$ python -q
>>> import numpy as np
>>> from numpy import linalg as LA
>>> np.set_printoptions(precision=2, suppress=True, linewidth=200, legacy="1.25")
>>> X = np.load("case15.npy")
>>> print(X.round(2) + 0)
[[-0.07 -0.4   0.08 -0.91]
 [-0.5  -0.76 -0.23  0.35]
 [ 0.71 -0.26 -0.65  0.  ]
 [-0.5   0.44 -0.72 -0.22]]
>>> # orthonormal columns
>>> proj = np.triu(np.array([[7, 2, 0, 9], [4, 2, 5, 6], [1, 9, 0, 7], [1, 2, 4, 3]]), 1) + np.eye(4)
>>> M2 = proj @ X @ LA.inv(proj)
>>> print(LA.matrix_rank(M2))
4
>>> rng = np.random.default_rng(1830)
>>> z = rng.permutation(4)
>>> M2 = X[:, z] * rng.choice([-1, 1], 4)
>>> print(M2.round(2) + 0)
[[ 0.91  0.08 -0.4  -0.07]
 [-0.35 -0.23 -0.76 -0.5 ]
 [ 0.   -0.65 -0.26  0.71]
 [ 0.22 -0.72  0.44 -0.5 ]]
>>> U, _, vt = LA.svd(X.T @ M2)
>>> print(z)
[3 2 1 0]
>>> mat = np.load("w.npy")
>>> print(mat)
[[-21.95 -31.52   5.02   9.74]
 [-14.51 -20.66   2.44   7.31]
 [ -2.63  -3.    -2.13   0.47]
 [ -2.46  -2.76  -2.14   0.34]
 [ -1.69  -1.72  -2.05  -0.2 ]
 [ -1.46  -1.43  -1.95  -0.32]
 [ -1.29  -1.22  -1.84  -0.4 ]
 [ -0.39  -0.31  -0.74  -0.32]
 [  0.81   0.57   1.71   1.03]
 [  0.91   0.64   1.92   1.17]
 [  1.2    0.84   2.54   1.61]
 [  2.01   1.4    4.22   2.9 ]
 [  2.03   1.42   4.26   2.93]
 [  4.17   3.02   8.21   6.36]
 [  5.26   3.91  10.05   8.07]
 [  6.86   5.24  12.53  10.47]
 [  7.48   5.78  13.46  11.39]
 [  9.36   7.43  16.13  14.1 ]
 [ 13.53  11.24  21.55  19.81]
 [ 17.69  15.19  26.48  25.21]
 [ 29.35  26.74  38.82  39.32]
 [ 35.15  32.65  44.42  45.94]
 [ 46.36  44.28  54.57  58.25]
 [ 47.12  45.07  55.23  59.05]]
>>> # rows and columns are dependent
>>> Xs = mat - mat.mean(axis=0)
>>> evecs = LA.svd(Xs)[2][:3]
>>> M2 = Xs - Xs @ evecs.T @ evecs
>>> print(np.diag(evecs.T @ evecs))
[0.37 0.65 0.98 1.  ]
>>> Z = mat[[20, 1]].astype(float)
>>> for _ in range(5):
...     z = LA.norm(mat[:, None] - Z, axis=-1).argmin(axis=1)
...     Z = np.array([mat[z == j].mean(axis=0) for j in range(2)])
... 
>>> print(z)
[1 1 1 1 1 1 1 1 1 1 1 1 1 1 1 1 1 1 1 0 0 0 0 0]
>>> print(Z[1] - Z[0])
[-34.75 -33.9  -39.   -40.48]
>>> print(np.bincount(z))
[ 5 19]
>>> D = LA.norm(mat[:, None] - mat[None], axis=-1)
>>> print(LA.matrix_rank(D ** 2))
5
>>> print((D + 1e9 * np.eye(24)).round(6).argmin(axis=1))
[ 1  0  3  2  5  6  5  6  9  8  9 12 11 14 13 16 15 16 19 18 21 20 23 22]
>>> print(D[:5, :5])
[[ 0.   13.63 36.38 36.7  38.04]
 [13.63  0.   22.82 23.14 24.48]
 [36.38 22.82  0.    0.32  1.72]
 [36.7  23.14  0.32  0.    1.4 ]
 [38.04 24.48  1.72  1.4   0.  ]]
>>> data = np.loadtxt("run8.csv", delimiter=",")
>>> print(data)
[[ 0.  3.  5.  4.]
 [ 0.  2.  0.  0.]
 [ 0.  6.  0.  1.]
 [11.  8.  7.  7.]
 [ 4.  3.  0.  0.]
 [ 0.  0.  0.  0.]
 [ 6.  9.  9. 13.]
 [ 0.  0.  0.  0.]
 [ 0.  3.  7.  7.]
 [ 0.  0.  2.  0.]
 [ 0.  1.  2.  0.]
 [ 3.  5.  0.  0.]
 [ 0.  1.  0.  0.]
 [ 0.  0.  1.  0.]
 [ 0.  0.  0.  0.]
 [ 0.  0.  0.  0.]
 [ 0.  0.  0.  0.]
 [ 0.  0.  0.  0.]
 [ 1.  6.  1.  1.]
 [ 8.  7.  0.  0.]
 [ 0.  0.  0.  0.]
 [ 0.  1.  6.  4.]
 [ 0.  0.  1.  0.]]
>>> z = data[:, 2] > np.median(data[:, 2])
>>> r0 = data[z].mean(axis=0) - data[~z].mean(axis=0)
>>> print(z.astype(int))
[1 0 0 1 0 0 1 0 1 1 1 0 0 1 0 0 0 0 1 0 0 1 1]
>>> print(np.argsort(-np.abs(r0).round(6), kind="stable"))
[2 3 1 0]
>>> print(((data - data.mean(axis=0)) @ r0 > 0).astype(int))
[1 0 0 1 0 0 1 0 1 0 0 0 0 0 0 0 0 0 0 0 0 1 0]
>>> print(r0)
[0.65 1.25 4.1  3.52]
>>> D = LA.norm(data[:, None] - data[None], axis=-1)
>>> print(D[7].round(6).argsort(kind="stable")[:4])
[ 5  7 14 15]
>>> print(LA.matrix_rank(D ** 2))
6
>>> print(D.mean(axis=1).argmax())
6
>>> print(D[:5, :5])
[[ 0.    6.48  6.56 12.61  7.55]
 [ 6.48  0.    4.12 15.97  4.12]
 [ 6.56  4.12  0.   14.49  5.1 ]
 [12.61 15.97 14.49  0.   13.11]
 [ 7.55  4.12  5.1  13.11  0.  ]]
>>> print(np.flatnonzero(D[7] < D.mean() / 2))
[ 1  5  7  9 10 12 13 14 15 16 17 20 22]
>>> print(D.shape)
(23, 23)
>>> print(LA.norm(data, axis=1))
[ 7.07  2.    6.08 16.82  5.    0.   19.16  0.   10.34  2.    2.24  5.83  1.    1.    0.    0.    0.    0.    6.24 10.63  0.    7.28  1.  ]
>>> arr = np.load("x.npy")
>>> print(arr)
[[ -1  -2   0  -2]
 [ -8 -16   0 -16]
 [  6  12   0  12]
 [  4   8   0   8]
 [ -9 -18   0 -18]]
>>> print(np.count_nonzero(arr))
15
>>> print(np.unravel_index(np.abs(arr).argmax(), arr.shape))
(4, 1)
>>> print(arr - arr[0])
[[  0   0   0   0]
 [ -7 -14   0 -14]
 [  7  14   0  14]
 [  5  10   0  10]
 [ -8 -16   0 -16]]
>>> print(arr.mean(axis=0))
[-1.6 -3.2  0.  -3.2]
>>> print(round(LA.norm(arr), 2))
42.21
>>> print(np.round(LA.svd(arr, compute_uv=False), 2) + 0)
[42.21  0.    0.    0.  ]
>>> print(LA.matrix_rank(arr))
1
>>> arr[:, 4]
Traceback (most recent call last):
  File "<python-input-56>", line 1, in <module>
    arr[:, 4]
    ~~~^^^^^^
IndexError: index 4 is out of bounds for axis 1 with size 4
>>> m1 = np.load("mat.npy")
>>> print(m1)
[[ 8  0  0  0]
 [-8  0 -6  0]
 [ 0  0  4  0]]
>>> # column 3 repeats column 1
>>> C2 = m1.T @ m1
>>> print(LA.eigvalsh(C2)[::-1])
[151.22  28.78   0.     0.  ]
>>> print((m1 @ m1.T).shape)
(3, 3)
>>> print(LA.svd(m1, compute_uv=False) ** 2)
[151.22  28.78   0.  ]
>>> print(np.diag(C2))
[128   0  52   0]
>>> print(LA.matrix_rank(C2))
2
>>> print(C2)
[[128   0  48   0]
 [  0   0   0   0]
 [ 48   0  52   0]
 [  0   0   0   0]]
>>> W0 = np.load("data.npy")
>>> print(W0)
[[ 4  6  4 -4]
 [ 4  6  4 -4]
 [ 0  0  0  0]
 [ 4  6  4 -4]
 [ 4  6  4 -4]
 [ 2  3  2 -2]]
>>> r0 = np.array([-1, 3])
>>> print(np.cross(W0[1, :3], W0[5, :3]))
[0 0 0]
>>> print(np.correlate(W0[1], W0[5], "full"))
[-8 -4 16 42 16 -4 -8]
>>> print(np.convolve(W0[1], r0))
[ -4   6  14  16 -12]
>>> U, s, vt = LA.svd(W0)
>>> evecs = vt[:(s > 1e-8).sum()]
>>> vec = W0[1] + -3 * W0[0] + rng.integers(2) * np.eye(4)[3]
>>> print(vec)
[ -8. -12.  -8.   9.]
>>> print(np.diag(evecs.T @ evecs))
[0.19 0.43 0.19 0.19]
>>> print(np.allclose(evecs.T @ evecs @ vec, vec))
False
>>> r0 = np.array([3, -2, -2])
>>> J = -3 * np.eye(3) + np.outer(r0, r0)
>>> print(J)
[[ 6. -6. -6.]
 [-6.  1.  4.]
 [-6.  4.  1.]]
>>> vec = np.array([2, 1, 2])
>>> target = J @ vec
>>> b, lr = np.zeros(3), 1 / LA.norm(J, 2) ** 2
>>> for i in range(50):
...     b -= lr * J.T @ (J @ b - target)
...     if i % 10 == 0: print(i, round(LA.norm(J @ b - target), 2))
... 
0 8.59
10 5.37
20 3.35
30 2.1
40 1.31
>>> print(b)
[1.81 0.9  1.81]
>>> proj = np.triu(np.array([[2, 4, 0], [1, 5, 3], [1, 5, 3]]), 1) + np.eye(3)
>>> M2 = proj @ J @ LA.inv(proj)
>>> print(LA.matrix_rank(M2))
3
>>> print(np.poly(M2))
[   1.   -8.  -75. -126.]
>>> print(M2)
[[ -18.   70. -200.]
 [ -24.  109. -320.]
 [  -6.   28.  -83.]]
>>> q, Rm = LA.qr(J)
>>> print(np.allclose(Rm.T @ Rm, J.T @ J))
True
>>> print(q)
[[-0.58 -0.66  0.49]
 [ 0.58 -0.75 -0.32]
 [ 0.58  0.09  0.81]]
>>> print(np.round(q.T @ q, 2) + 0)
[[1. 0. 0.]
 [0. 1. 0.]
 [0. 0. 1.]]
>>> print(round(float(q[:, 0] @ q[:, 2]), 2))
0.0
>>> print(LA.pinv(q))
[[-0.58  0.58  0.58]
 [-0.66 -0.75  0.09]
 [ 0.49 -0.32  0.81]]
>>> print(np.round(q.T @ q, 2) + 0)
[[1. 0. 0.]
 [0. 1. 0.]
 [0. 0. 1.]]
>>> print(LA.svd(q, compute_uv=False))
[1. 1. 1.]
>>> print(LA.norm(q, axis=0))
[1. 1. 1.]
>>> A = np.load("arr.npy")
>>> print(A)
[[-2  0  1  0  0]
 [ 0 -2  0  1 -4]
 [-2  0  4  0  0]
 [ 0  2  0  4  5]
 [ 0 -2  0 -3  1]]
>>> q, evecs = LA.qr(A[:, :2])[0], LA.qr(A[:, 2:])[0]
>>> s = LA.svd(q.T @ evecs, compute_uv=False)
>>> print(np.degrees(np.arccos(s.clip(0, 1))))
[30.96 33.44]
>>> print((s > 0.9).sum())
0
>>> print(round(LA.norm(q @ q.T - evecs @ evecs.T, 2), 2))
1.0
